$ ipython --no-banner

In [1]: import numpy as np

In [2]: import numpy.linalg as la

In [3]: np.set_printoptions(precision=2, suppress=True, linewidth=200, floatmode="fixed")

In [4]: tidy = lambda a: np.round(a, 2) + 0

In [5]: M2 = np.array([[3, 0], [1, 2]])

In [6]: C = np.array([[1]])

In [7]: J = np.block([[M2, np.zeros((2, 1))], [np.zeros((1, 2)), C]])

In [8]: J
Out[8]: 
array([[3.00, 0.00, 0.00],
       [1.00, 2.00, 0.00],
       [0.00, 0.00, 1.00]])

In [9]: tidy(la.det(J))
Out[9]: np.float64(6.0)

In [10]: tidy(np.sort(np.abs(la.eigvals(J))))
Out[10]: array([1.00, 2.00, 3.00])

In [11]: np.allclose(J, J.T)
Out[11]: False

In [12]: x0 = np.array([1, 2, 2])

In [13]: target = J @ x0

In [14]: target
Out[14]: array([3.00, 5.00, 2.00])

In [15]: tidy(la.solve(J, target))
Out[15]: array([1.00, 2.00, 2.00])

In [16]: tidy(la.solve(J.T, J[2]))
Out[16]: array([0.00, 0.00, 1.00])

In [17]: tidy(la.solve(J, 3 * target))
Out[17]: array([3.00, 6.00, 6.00])

In [18]: F = np.array([[2.96, -0.3, 0.42],
    ...:     [-0.15, -2.88, -0.84],
    ...:     [-2.44, 0.08, 1.74],
    ...:     [0.8, -1.9, 2.18],
    ...:     [0.97, 2.56, 1.23],
    ...:     [2.48, 1.6, -0.53],
    ...:     [-1.57, -2.55, -0.19],
    ...:     [-1.43, -1.55, -2.13],
    ...:     [1.26, 2.65, -0.64],
    ...:     [-2.9, -0.75, -0.02],
    ...:     [-0.9, -0.44, -2.83],
    ...:     [-2.53, 0.4, -1.57],
    ...:     [-2.29, 1.42, 1.33],
    ...:     [-0.69, -0.66, -2.84],
    ...:     [-0.36, 2.96, 0.32],
    ...:     [2.81, 0.27, -1.03],
    ...:     [2.2, 2.0, -0.39],
    ...:     [-1.1, -2.29, -1.59]])

In [19]: x0 = np.array([3, 3, 1])

In [20]: target = F @ x0

In [21]: tidy(la.lstsq(F, target)[0])
Out[21]: array([3.00, 3.00, 1.00])

In [22]: tidy(la.pinv(F) @ F)
Out[22]: 
array([[1.00, 0.00, 0.00],
       [0.00, 1.00, 0.00],
       [0.00, 0.00, 1.00]])

In [23]: rng = np.random.default_rng(35)

In [24]: target = target + 0.1 * rng.normal(size=18)

In [25]: tidy(target)
Out[25]: array([  8.29,  -9.85,  -5.22,  -1.05,  11.96,  11.71, -12.69, -11.08,  11.14, -10.93,  -6.91,  -8.17,  -1.07,  -6.89,   8.17,   8.15,  12.13, -11.70])

In [26]: beta, *_ = la.lstsq(F, target)

In [27]: tidy(F.T @ (target - F @ beta))
Out[27]: array([0.00, 0.00, 0.00])

In [28]: tidy(la.norm(target - F @ beta))
Out[28]: np.float64(0.37)

In [29]: [round(float(la.norm(la.solve(F.T @ F + lam * np.eye(3), F.T @ target))), 2) for lam in (0, 1, 10, 100)]
Out[29]: [4.36, 4.31, 3.89, 1.98]

In [30]: beta.round()
Out[30]: array([3.00, 3.00, 1.00])

In [31]: d = la.norm(F[:, None] - F[None], axis=-1)

In [32]: np.flatnonzero(d[12] < d.mean() / 2)
Out[32]: array([ 2, 12])

In [33]: tidy(la.norm(F, axis=1))
Out[33]: array([3.00, 3.00, 3.00, 3.00, 3.00, 3.00, 3.00, 3.00, 3.00, 3.00, 3.00, 3.00, 3.00, 3.00, 3.00, 3.00, 3.00, 3.00])

In [34]: (d + 1e9 * np.eye(18)).round(6).argmin(axis=1)
Out[34]: array([15, 17, 12,  0, 14, 16, 17, 17, 16, 11, 13,  9,  2, 10,  4,  5,  5,  7])

In [35]: d.mean(axis=1).argmax()
Out[35]: np.int64(3)

In [36]: tidy(la.norm(F, "nuc"))
Out[36]: np.float64(21.65)

In [37]: tidy(la.norm(F[12] - F[1]))
Out[37]: np.float64(5.27)

In [38]: Xc = (F - F.mean(axis=0)) / F.std(axis=0)

In [39]: tidy(Xc.std(axis=0))
Out[39]: array([1.00, 1.00, 1.00])

In [40]: beta = la.lstsq(np.delete(Xc, 2, axis=1), Xc[:, 2])[0]

In [41]: tidy(1 - np.var(Xc[:, 2] - np.delete(Xc, 2, axis=1) @ beta))
Out[41]: np.float64(0.06)

In [42]: data = np.load("w.npy")

In [43]: tidy(data)
Out[43]: 
array([[-0.28, -0.89,  0.37],
       [ 0.84, -0.04,  0.54],
       [-0.47,  0.46,  0.76]])

In [44]: tidy(data.T @ data)
Out[44]: 
array([[1.00, 0.00, 0.00],
       [0.00, 1.00, 0.00],
       [0.00, 0.00, 1.00]])

In [45]: tidy(la.svd(data, compute_uv=False))
Out[45]: array([1.00, 1.00, 1.00])

In [46]: tidy(la.pinv(data))
Out[46]: 
array([[-0.28,  0.84, -0.47],
       [-0.89, -0.04,  0.46],
       [ 0.37,  0.54,  0.76]])

In [47]: tidy(la.norm(data, axis=0))
Out[47]: array([1.00, 1.00, 1.00])

In [48]: O, R = la.qr(data)

In [49]: tidy(np.abs(np.diag(R)))
Out[49]: array([1.00, 1.00, 1.00])

In [50]: np.trace(O @ O.T)
Out[50]: np.float64(3.0)

In [51]: abs(R[0, 0]), tidy(la.norm(data[:, 0]))
Out[51]: (np.float64(1.0), np.float64(1.0))

In [52]: tidy(O @ R)
Out[52]: 
array([[-0.28, -0.89,  0.37],
       [ 0.84, -0.04,  0.54],
       [-0.47,  0.46,  0.76]])

In [53]: u = np.array([-2, 1, 2])

In [54]: M2 = data + np.outer(u, np.eye(3)[2])

In [55]: tidy(M2)
Out[55]: 
array([[-0.28, -0.89, -1.63],
       [ 0.84, -0.04,  1.54],
       [-0.47,  0.46,  2.76]])

In [56]: la.matrix_rank(M2 - data)
Out[56]: np.int64(1)

In [57]: K = np.array([[1, 3, 3, 3, 2],
    ...:     [3, 1, 3, 3, 3],
    ...:     [3, 3, 1, 3, 3],
    ...:     [3, 3, 3, 1, 3],
    ...:     [2, 3, 3, 3, 1]])

In [58]: K
Out[58]: 
array([[1, 3, 3, 3, 2],
       [3, 1, 3, 3, 3],
       [3, 3, 1, 3, 3],
       [3, 3, 3, 1, 3],
       [2, 3, 3, 3, 1]])

In [59]: O, V = la.qr(K[:, :2])[0], la.qr(K[:, 2:])[0]

In [60]: sigma = la.svd(O.T @ V, compute_uv=False)

In [61]: tidy(np.degrees(np.arccos(sigma.clip(0, 1))))
Out[61]: array([12.48, 59.74])

In [62]: tidy(la.norm(O @ O.T - V @ V.T, 2))
Out[62]: np.float64(1.0)

In [63]: ev, V = la.eigh(K)

In [64]: tidy(la.eigvalsh(K + 4 * np.eye(5)))
Out[64]: array([ 1.38,  2.00,  2.00,  3.00, 16.62])

In [65]: tidy(la.svd(K, compute_uv=False))
Out[65]: array([12.62,  2.62,  2.00,  2.00,  1.00])

In [66]: tidy(ev.sum()), np.trace(K)
Out[66]: (np.float64(5.0), np.int64(5))

In [67]: tidy(V @ np.diag(ev) @ V.T)
Out[67]: 
array([[1.00, 3.00, 3.00, 3.00, 2.00],
       [3.00, 1.00, 3.00, 3.00, 3.00],
       [3.00, 3.00, 1.00, 3.00, 3.00],
       [3.00, 3.00, 3.00, 1.00, 3.00],
       [2.00, 3.00, 3.00, 3.00, 1.00]])

In [68]: u = np.array([4, 0, 0, 4, 1]) + 0.5

In [69]: feats = np.outer(u, u) / (u @ u)

In [70]: tidy(feats)
Out[70]: 
array([[0.47, 0.05, 0.05, 0.47, 0.16],
       [0.05, 0.01, 0.01, 0.05, 0.02],
       [0.05, 0.01, 0.01, 0.05, 0.02],
       [0.47, 0.05, 0.05, 0.47, 0.16],
       [0.16, 0.02, 0.02, 0.16, 0.05]])

In [71]: x0 = np.array([3, 3, 0])

In [72]: tidy(la.inv(data))
Out[72]: 
array([[-0.28,  0.84, -0.47],
       [-0.89, -0.04,  0.46],
       [ 0.37,  0.54,  0.76]])

In [73]: tidy(la.norm(x0)), tidy(la.norm(data @ x0))
Out[73]: (np.float64(4.24), np.float64(4.24))

In [74]: tidy(data.T @ (data @ x0))
Out[74]: array([3.00, 3.00, 0.00])

In [75]: tidy(la.det(data))
Out[75]: np.float64(1.0)

In [76]: tidy(np.sort(np.abs(np.degrees(np.angle(la.eigvals(data))))))
Out[76]: array([  0.00, 106.39, 106.39])

In [77]: proj = np.triu(np.array([[1, 0, -2], [0, 1, 1], [-2, -2, -1]]), 1) + np.eye(3)

In [78]: M2 = proj @ data @ la.inv(proj)

In [79]: tidy(np.trace(M2)), tidy(np.trace(data))
Out[79]: (np.float64(0.44), np.float64(0.44))

In [80]: proj = np.triu(np.array([[2, -1, -1, -2, -1],
    ...:     [2, 1, -1, 1, 2],
    ...:     [-1, -2, 1, 0, -1],
    ...:     [-2, -2, -2, 2, -1],
    ...:     [1, 1, 2, 1, 0]]), 1) + np.eye(5)

In [81]: M2 = proj @ feats @ la.inv(proj)

In [82]: tidy(la.det(M2))
Out[82]: np.float64(0.0)

In [83]: W = np.array([[3, -4, -3, -2, 5, -4],
    ...:     [-4, 4, 5, -4, -5, -1],
    ...:     [-5, -4, -1, 0, 1, -5],
    ...:     [3, 0, -3, 4, 1, 4],
    ...:     [-4, -4, -2, -2, 0, -4]])

In [84]: beta = np.array([2, -2, -3, 1, -2, 0])

In [85]: H = np.maximum(feats @ W + beta, 0)

In [86]: (H > 0).mean(axis=0)
Out[86]: array([1.00, 0.00, 0.00, 1.00, 0.40, 0.00])

In [87]: la.matrix_rank(H)
Out[87]: np.int64(3)

In [88]: C = np.array([[0, 0], [0, 1], [2, 1], [1, 1], [0, 1], [2, 0]])

In [89]: W @ C
Out[89]: 
array([[-16,  -4],
       [  4,   0],
       [-12,  -4],
       [  6,   2],
       [-14,  -8]])

In [90]: (H @ C).round(6).argmax(axis=1)
Out[90]: array([1, 0, 0, 1, 0])

In [91]: m1 = np.array([[0, -1, 2, 1, 1],
    ...:     [0, 0, -1, -1, -1],
    ...:     [0, 0, 0, 1, -1],
    ...:     [0, 0, 0, 0, 1],
    ...:     [0, 0, 0, 0, 0]])

In [92]: la.lstsq(m1[:-1].T, m1[-1])[2]
Out[92]: np.int32(4)

In [93]: np.abs(np.diag(la.qr(m1)[1])) > 1e-9
Out[93]: array([False, False, False, False, False])

In [94]: M2 = m1 + rng.integers(-2, 3, (5, 4)) @ rng.integers(-2, 3, (4, 5))

In [95]: M2
Out[95]: 
array([[ 6,  6,  1, -7,  4],
       [ 1,  0, -4, -5,  4],
       [ 8, 10,  1, -7, -2],
       [ 5, -2, -2, -2, -3],
       [-5, -3,  2,  6, -2]])

In [96]: np.abs(M2 - m1).sum(axis=1)
Out[96]: array([25, 13, 28, 15, 18])

In [97]: M2 - m1
Out[97]: 
array([[ 6,  7, -1, -8,  3],
       [ 1,  0, -3, -4,  5],
       [ 8, 10,  1, -8, -1],
       [ 5, -2, -2, -2, -4],
       [-5, -3,  2,  6, -2]])

In [98]: x0 = np.array([3, -4, 0, -4, -5])

In [99]: M2 @ x0
Out[99]: array([  2,   3,  22,  46, -17])

In [100]: M2 @ np.eye(5)[3]
Out[100]: array([-7.00, -5.00, -7.00, -2.00,  6.00])

In [101]: M2 @ np.ones(5)
Out[101]: array([10.00, -4.00, 10.00, -4.00, -2.00])

In [102]: u = np.array([3, 5]) + 0.5

In [103]: arr = np.outer(u, u) / (u @ u)

In [104]: tidy(arr)
Out[104]: 
array([[0.29, 0.45],
       [0.45, 0.71]])

In [105]: tidy((arr + arr.T) / 2)
Out[105]: 
array([[0.29, 0.45],
       [0.45, 0.71]])

In [106]: tidy(arr @ arr)
Out[106]: 
array([[0.29, 0.45],
       [0.45, 0.71]])

In [107]: tidy(la.det(arr))
Out[107]: np.float64(0.0)

In [108]: (arr - arr.T) / 2
Out[108]: 
array([[0.00, 0.00],
       [0.00, 0.00]])

In [109]: x0 = np.array([-2, 1])

In [110]: np.trace(arr)
Out[110]: np.float64(1.0)

In [111]: tidy(la.eigvalsh(2 * arr - np.eye(2)))
Out[111]: array([-1.00,  1.00])

In [112]: M = np.loadtxt("run18.csv", delimiter=",")

In [113]: M
Out[113]: 
array([[ 1.00,  0.00,  0.00,  0.00],
       [ 1.00,  1.00,  0.00,  0.00],
       [ 0.00,  0.00,  1.00,  0.00],
       [ 1.00,  2.00, -1.00,  1.00]])

In [114]: np.allclose(M @ M.T, M.T @ M)
Out[114]: False

In [115]: (M + M.T) / 2
Out[115]: 
array([[ 1.00,  0.50,  0.00,  0.50],
       [ 0.50,  1.00,  0.00,  1.00],
       [ 0.00,  0.00,  1.00, -0.50],
       [ 0.50,  1.00, -0.50,  1.00]])

In [116]: tidy(la.det(M))
Out[116]: np.float64(1.0)

In [117]: tidy(np.abs(la.eigvals(M)).max())
Out[117]: np.float64(1.0)

In [118]: theta = np.radians(109)

In [119]: R = np.eye(4)

In [120]: R[3, 3] = R[1, 1] = np.cos(theta)

In [121]: R[3, 1], R[1, 3] = -np.sin(theta), np.sin(theta)

In [122]: tidy(R)
Out[122]: 
array([[ 1.00,  0.00,  0.00,  0.00],
       [ 0.00, -0.33,  0.00,  0.95],
       [ 0.00,  0.00,  1.00,  0.00],
       [ 0.00, -0.95,  0.00, -0.33]])

In [123]: M2 = M @ R.T

In [124]: tidy(np.abs(M2 - M).max(axis=0))
Out[124]: array([0.00, 1.71, 0.00, 3.22])

In [125]: tidy(M2)
Out[125]: 
array([[ 1.00,  0.00,  0.00,  0.00],
       [ 1.00, -0.33,  0.00, -0.95],
       [ 0.00,  0.00,  1.00,  0.00],
       [ 1.00,  0.29, -1.00, -2.22]])

In [126]: proj = np.triu(np.array([[0, 1, 1, 1], [0, 0, 0, 0], [2, 2, 0, 0], [1, 2, 2, 2]]), 1) + np.eye(4)

In [127]: M2 = proj @ M @ la.inv(proj)

In [128]: tidy(np.poly(M2))
Out[128]: array([ 1.00, -4.00,  6.00, -4.00,  1.00])

In [129]: proj @ M - M @ proj
Out[129]: 
array([[ 2.00,  2.00, -1.00,  0.00],
       [ 0.00, -1.00, -1.00, -1.00],
       [ 0.00,  0.00,  0.00,  0.00],
       [ 0.00, -1.00, -1.00, -1.00]])

In [130]: tidy(la.det(M2))
Out[130]: np.float64(1.0)
